>>> import numpy as np
>>> import numpy.linalg as la
>>> np.set_printoptions(precision=2, suppress=True, linewidth=100, sign=" ")
>>> E = np.load("out8.npy")
>>> E
array([[ 1, -1,  1, -1],
       [ 1,  0,  0,  0],
       [ 1,  1,  1,  1]])
>>> # columns 1 and 3 are equal
>>> x0 = np.array([3, 0, 2, 0])
>>> a = np.maximum(E @ x0, 0)
>>> np.maximum(E @ (3 * x0), 0)
array([ 15,   9,  15])
>>> np.maximum(E @ x0, 0) - np.maximum(-E @ x0, 0)
array([ 5,  3,  5])
>>> E * (a > 1e-9)[:, None]
array([[ 1, -1,  1, -1],
       [ 1,  0,  0,  0],
       [ 1,  1,  1,  1]])
>>> E.T @ a
array([ 13,   0,  10,   0])
>>> np.tanh(E @ x0)
array([ 1.,  1.,  1.])
>>> rng = np.random.default_rng(22)
>>> M = np.triu(rng.random((3, 3)) < 0.8, 1).astype(int)
>>> M = M + M.T
>>> M
array([[ 0,  1,  1],
       [ 1,  0,  0],
       [ 1,  0,  0]])
>>> # equal to its transpose
>>> left, s, VT = la.svd(M, full_matrices=False)
>>> np.cumsum(s ** 2) / np.sum(s ** 2)
array([ 0.5,  1. ,  1. ])
>>> left.shape, s.shape, VT.shape
((3, 3), (3,), (3, 3))
>>> np.sqrt((s ** 2).sum()), np.round(la.norm(M), 2)
(np.float64(2.0), np.float64(2.0))
>>> s.round(2) + 0
array([ 1.41,  1.41,  0.  ])
>>> (s > 1e-8).sum()
np.int64(2)
>>> J = np.load("test13.npy")
>>> J
array([[ 0.,  0.,  1.],
       [ 0.,  1.,  0.],
       [-1.,  0.,  0.]])
>>> C2 = J.T @ J
>>> np.trace(C2), (J ** 2).sum()
(np.float64(3.0), np.float64(3.0))
>>> (J @ J.T).shape
(3, 3)
>>> la.matrix_rank(C2)
np.int64(3)
>>> la.eigvalsh(C2)[::-1]
array([ 1.,  1.,  1.])
>>> x0 = np.array([5, -5, 1])
>>> rhs = J @ x0
>>> coef, lr = np.zeros(3), 1 / la.norm(J, 2) ** 2
>>> for i in range(200):
...     coef -= lr * J.T @ (J @ coef - rhs)
...     if i % 50 == 0: print(i, round(la.norm(J @ coef - rhs), 2))
... 
0 0.0
50 0.0
100 0.0
150 0.0
>>> round(la.cond(J), 2)
np.float64(1.0)
>>> coef
array([ 5., -5.,  1.])
>>> np.einsum("ij,ji->", J, J)
np.float64(-1.0)
>>> np.poly(J)
array([ 1., -1.,  1., -1.])
>>> np.round(la.det(J[::-1]), 2)
np.float64(-1.0)
>>> np.round(la.det(J.T), 2)
np.float64(1.0)
>>> np.round(la.det(2 * J), 2), round(la.det(J), 2)
(np.float64(8.0), np.float64(1.0))
>>> np.round(la.eigvals(J).sum().real, 2)
np.float64(1.0)
>>> np.einsum("ii->", J)
np.float64(1.0)
>>> r0, v = J[2], J[0]
>>> r0 @ r0
np.float64(1.0)
>>> r0 @ v
np.float64(0.0)
>>> pr = (r0 @ v) / (r0 @ r0) * r0
>>> v - pr
array([ 0.,  0.,  1.])
>>> la.matrix_rank(np.outer(r0, v))
np.int64(1)
>>> pr
array([-0.,  0.,  0.])
>>> W0 = np.load("case18.npy")
>>> W0
array([[ 1.  ,  0.5 ,  0.25,  0.12,  0.06],
       [ 0.5 ,  1.  ,  0.5 ,  0.25,  0.12],
       [ 0.25,  0.5 ,  1.  ,  0.5 ,  0.25],
       [ 0.12,  0.25,  0.5 ,  1.  ,  0.5 ],
       [ 0.06,  0.12,  0.25,  0.5 ,  1.  ]])
>>> # symmetric
>>> other = la.inv(W0)
>>> np.round(W0 @ other, 2) + 0
array([[ 1.,  0.,  0.,  0.,  0.],
       [ 0.,  1.,  0.,  0.,  0.],
       [ 0.,  0.,  1.,  0.,  0.],
       [ 0.,  0.,  0.,  1.,  0.],
       [ 0.,  0.,  0.,  0.,  1.]])
>>> round(float(la.cond(W0)), 2)
6.23
>>> np.allclose(other, W0.T)
False
>>> other = W0 / np.sqrt((W0 ** 2).mean(axis=1, keepdims=True))
>>> la.matrix_rank(W0 - W0.mean(axis=1, keepdims=True))
np.int64(4)
>>> la.matrix_rank(other) == la.matrix_rank(W0)
np.True_
>>> w, vecs = la.eig(W0)
>>> np.sort(la.eigvals(W0.T))
array([ 0.36,  0.45,  0.69,  1.24,  2.26])
>>> w
array([ 2.26,  1.24,  0.69,  0.45,  0.36])
>>> np.sort(la.eigvals(W0 @ W0))
array([ 0.13,  0.21,  0.48,  1.53,  5.1 ])
>>> data = np.tril(np.array([[1, 0, 2, 0], [2, 2, 0, 1], [0, 1, 2, 2], [2, 1, 1, 1]]), -1) + np.eye(4, dtype=int)
>>> data
array([[ 1,  0,  0,  0],
       [ 2,  1,  0,  0],
       [ 0,  1,  1,  0],
       [ 2,  1,  1,  1]])
>>> w, vecs = la.eig(data)
>>> np.prod(w)
np.float64(1.0)
>>> data @ vecs[:, 0] - w[0] * vecs[:, 0]
array([ 0.,  0.,  0.,  0.])
>>> data @ data
array([[ 1,  0,  0,  0],
       [ 4,  1,  0,  0],
       [ 2,  2,  1,  0],
       [ 6,  3,  2,  1]])
>>> np.sort(la.eigvals(data))
array([ 1.,  1.,  1.,  1.])
>>> la.matrix_rank(data - data[0, 0] * np.eye(4))
np.int64(3)
>>> np.prod(np.diag(data)), round(float(la.det(data)), 2)
(np.int64(1), 1.0)
>>> mat = np.array([[4, -1, 0, 3, 0],
...     [1, 6, 2, 0, 3],
...     [1, 1, 18, 3, -3],
...     [-2, 0, 1, 2, 1],
...     [-3, 3, -2, -1, 13]])
>>> proj = np.triu(np.array([[1, 2, 0, 0, 1],
...     [-5, 0, -5, -2, 3],
...     [2, -4, 5, 3, 0],
...     [0, 0, -5, 5, -3],
...     [3, -4, 4, -3, -2]]), 1) + np.eye(5)
>>> other = proj @ mat @ la.inv(proj)
>>> la.matrix_rank(other)
np.int64(5)
>>> proj @ mat - mat @ proj
array([[ -1.,   7.,  -3.,  -3.,  27.],
       [-10.,   2., -68., -16.,  33.],
       [ -6.,  -2.,   8., -46.,   8.],
       [  9.,  -5.,   6.,   0., -31.],
       [  0.,   6.,  15.,  12.,  -9.]])
>>> np.poly(other)
array([     1.,    -43.,    638.,  -4082.,  12552., -15180.])
>>> np.trace(other), np.trace(mat)
(np.float64(43.0), np.int64(43))
>>> lab = rng.permutation(5)
>>> lab
array([ 4,  1,  2,  3,  0])
>>> other = mat[lab][:, lab]
>>> np.sort(np.abs(la.eigvals(other)))
array([  3.29,   4.23,   4.23,  13.53,  19.09])
>>> np.trace(other)
np.int64(43)
>>> np.diag(other)
array([ 13,   6,  18,   2,   4])
>>> np.allclose(other, mat)
False
>>> r0 = np.array([2, 3])
>>> np.cross(M[1, :3], M[2, :3])
array([ 0,  0,  0])
>>> np.array([np.convolve(row, r0, "same") for row in M])
array([[ 0,  2,  5],
       [ 2,  3,  0],
       [ 2,  3,  0]])
>>> assert mat == mat.T
Traceback (most recent call last):
  File "<python-input-91>", line 1, in <module>
    assert mat == mat.T
           ^^^^^^^^^^^^
ValueError: The truth value of an array with more than one element is ambiguous. Use a.any() or a.all()
>>> np.round(la.det(mat), 2)
np.float64(15180.0)
>>> np.allclose(mat @ mat.T, mat.T @ mat)
False
>>> la.matrix_power(mat, 2)
array([[  9, -10,   1,  18,   0],
       [  3,  46,  42,   6,  51],
       [ 26,  14, 335,  66, -87],
       [-14,   6,  18,   0,  12],
       [-48,  58, -57, -30, 183]])
>>> np.trace(mat)
np.int64(43)
>>> A = np.array([[0.2, -0.4, -1.4, 0.7], [0.0, 1.3, 0.2, -1.8], [0.5, -1.0, 2.6, 1.5]])
>>> A
array([[ 0.2, -0.4, -1.4,  0.7],
       [ 0. ,  1.3,  0.2, -1.8],
       [ 0.5, -1. ,  2.6,  1.5]])
>>> t3 = np.stack([A, -2 * A, A[::-1]])
>>> t3.sum(axis=0)
array([[ 0.3, -0.6,  4. ,  0.8],
       [ 0. ,  0. ,  0. ,  0. ],
       [-0.3,  0.6, -4. , -0.8]])
>>> la.norm(t3, axis=(1, 2))
array([ 4.23,  8.46,  4.23])
>>> W1 = np.array([[2, 1, 0, 1], [2, 0, 2, 0], [2, 1, 1, 0], [2, 2, 2, 1]])
>>> coef = np.array([0, 2, 2, 1])
>>> H = np.maximum(A @ W1 + coef, 0)
>>> (H > 0).mean(axis=0)
array([ 0.33,  0.67,  1.  ,  0.67])
>>> la.matrix_rank(H)
np.int64(3)
>>> (H > 0).astype(int)
array([[ 0,  1,  1,  1],
       [ 0,  0,  1,  0],
       [ 1,  1,  1,  1]])
>>> basis = np.array([[-7, 5], [2, -9], [-1, -7], [-7, 6]])
>>> (H @ basis).round(6).argmax(axis=1)
array([ 0,  0,  1])
>>> H @ basis
array([[-10.1, -16.8],
       [ -1.2,  -8.4],
       [-60.8, -58.1]])
>>> r0, v = A[0], A[2]
>>> r0 @ r0
np.float64(2.65)
>>> pr = (r0 @ v) / (r0 @ r0) * r0
>>> np.outer(r0, v)
array([[ 0.1 , -0.2 ,  0.52,  0.3 ],
       [-0.2 ,  0.4 , -1.04, -0.6 ],
       [-0.7 ,  1.4 , -3.64, -2.1 ],
       [ 0.35, -0.7 ,  1.82,  1.05]])
>>> la.matrix_rank(np.outer(r0, v))
np.int64(1)
>>> round(float(la.norm(r0 + v) ** 2 + la.norm(r0 - v) ** 2), 2)
25.82
>>> pr
array([-0.16,  0.32,  1.1 , -0.55])
>>> v - pr
array([ 0.66, -1.32,  1.5 ,  2.05])
>>> F = np.load("mat.npy")
>>> F
array([[ 5,  0,  7],
       [ 0,  0,  0],
       [ 0,  0,  0],
       [ 0, -1,  0]])
>>> # rank 2
>>> left, s, VT = la.svd(F)
>>> np.argmax(s[:-1] / (s[1:] + 1e-6)) + 1
np.int64(2)
>>> other = left[:, :2] @ np.diag(s[:2]) @ VT[:2]
>>> la.matrix_rank(F, rtol=0.05)
np.int64(2)
>>> np.round(la.norm(F - other, 2), 2), s[2]
(np.float64(0.0), np.float64(0.0))
>>> other
array([[ 5.,  0.,  7.],
       [ 0.,  0.,  0.],
       [ 0.,  0.,  0.],
       [ 0., -1.,  0.]])
>>> np.round(np.abs(F - other).max(), 2)
np.float64(0.0)
>>> r = la.matrix_rank(F)
>>> r
np.int64(2)
>>> N = la.svd(F)[2][r:].T
>>> la.matrix_rank(F.T @ F), la.matrix_rank(F @ F.T)
(np.int64(2), np.int64(2))
>>> np.round(F @ N, 2) + 0
array([[ 0.],
       [ 0.],
       [ 0.],
       [ 0.]])
>>> N[:, 0] / N[np.abs(N[:, 0]).round(6).argmax(), 0]
array([ 1.  ,  0.  , -0.71])
>>> [int(la.matrix_rank(np.delete(F, i, axis=0))) for i in range(4)]
[1, 2, 2, 1]
>>> N.shape
(3, 1)
>>> left, s, VT = la.svd(F)
>>> vecs = VT[:(s > 1e-8).sum()]
>>> x0 = F[3] + -3 * F[0] + rng.integers(2) * np.eye(3)[0]
>>> x0
array([-15.,  -1., -21.])
>>> vecs.T @ vecs
array([[ 0.34,  0.  ,  0.47],
       [ 0.  ,  1.  ,  0.  ],
       [ 0.47,  0.  ,  0.66]])
>>> la.matrix_rank(np.vstack([F, x0]))
np.int64(2)
